% python3 -q
>>> import numpy as np
>>> from numpy import linalg as LA
>>> np.set_printoptions(precision=1, suppress=True, linewidth=120)
>>> def tidy(a):
...     return np.round(a, 1) + 0
... 
>>> K = np.loadtxt("sample11.csv", delimiter=",")
>>> print(K)
[[  0.  -4.   3.   1.  -3.   9.  -2.  -2.  -1.  -2.  -4.]
 [  4.   0.   4.  -2.   9.  -8.  -3.  -1.   0.   7.   0.]
 [ -3.  -4.   0.   6.   3.  -4.  -5.   1.  -3.  -4.   1.]
 [ -1.   2.  -6.   0.   1.  -2.  -1.  -1.  -1.   0.   4.]
 [  3.  -9.  -3.  -1.   0.  -3.  -5.  -6.   6.  -2.  -9.]
 [ -9.   8.   4.   2.   3.   0. -10.  -5.  -4.  -1.  -3.]
 [  2.   3.   5.   1.   5.  10.   0.   1.  -2.   2.  -1.]
 [  2.   1.  -1.   1.   6.   5.  -1.   0.  -4.  -4.   3.]
 [  1.   0.   3.   1.  -6.   4.   2.   4.   0.  -1.   2.]
 [  2.  -7.   4.   0.   2.   1.  -2.   4.   1.   0.  -6.]
 [  4.   0.  -1.  -4.   9.   3.   1.  -3.  -2.   6.   0.]]
>>> # antisymmetric, zero diagonal
>>> x0 = np.array([2, 1, -3, -5, -1, 1, -4, 1, 5, -5, -1])
>>> a = np.maximum(K @ x0, 0)
>>> K.T @ a
array([ 224., -703., -215.,  -59.,   14., -128., -399., -425.,  403., -172., -672.])
>>> print(np.flatnonzero(a > 1e-9))
[0 3 4 7 9]
>>> print(K * (a > 1e-9)[:, None])
[[ 0. -4.  3.  1. -3.  9. -2. -2. -1. -2. -4.]
 [ 0.  0.  0. -0.  0. -0. -0. -0.  0.  0.  0.]
 [-0. -0.  0.  0.  0. -0. -0.  0. -0. -0.  0.]
 [-1.  2. -6.  0.  1. -2. -1. -1. -1.  0.  4.]
 [ 3. -9. -3. -1.  0. -3. -5. -6.  6. -2. -9.]
 [-0.  0.  0.  0.  0.  0. -0. -0. -0. -0. -0.]
 [ 0.  0.  0.  0.  0.  0.  0.  0. -0.  0. -0.]
 [ 2.  1. -1.  1.  6.  5. -1.  0. -4. -4.  3.]
 [ 0.  0.  0.  0. -0.  0.  0.  0.  0. -0.  0.]
 [ 2. -7.  4.  0.  2.  1. -2.  4.  1.  0. -6.]
 [ 0.  0. -0. -0.  0.  0.  0. -0. -0.  0.  0.]]
>>> np.maximum(K @ x0, 0) - np.maximum(-K @ x0, 0)
array([  9., -35., -22.,   9.,  71., -12., -26.,   3.,  -3.,   7., -22.])
>>> np.unique(K.round(6), axis=0).shape
(11, 11)
>>> LA.lstsq(K[:-1].T, K[-1])[2]
np.int32(10)
>>> tidy(K @ LA.pinv(K) @ K)
array([[  0.,  -4.,   3.,   1.,  -3.,   9.,  -2.,  -2.,  -1.,  -2.,  -4.],
       [  4.,   0.,   4.,  -2.,   9.,  -8.,  -3.,  -1.,   0.,   7.,   0.],
       [ -3.,  -4.,   0.,   6.,   3.,  -4.,  -5.,   1.,  -3.,  -4.,   1.],
       [ -1.,   2.,  -6.,   0.,   1.,  -2.,  -1.,  -1.,  -1.,   0.,   4.],
       [  3.,  -9.,  -3.,  -1.,   0.,  -3.,  -5.,  -6.,   6.,  -2.,  -9.],
       [ -9.,   8.,   4.,   2.,   3.,   0., -10.,  -5.,  -4.,  -1.,  -3.],
       [  2.,   3.,   5.,   1.,   5.,  10.,   0.,   1.,  -2.,   2.,  -1.],
       [  2.,   1.,  -1.,   1.,   6.,   5.,  -1.,   0.,  -4.,  -4.,   3.],
       [  1.,   0.,   3.,   1.,  -6.,   4.,   2.,   4.,   0.,  -1.,   2.],
       [  2.,  -7.,   4.,   0.,   2.,   1.,  -2.,   4.,   1.,   0.,  -6.],
       [  4.,   0.,  -1.,  -4.,   9.,   3.,   1.,  -3.,  -2.,   6.,   0.]])
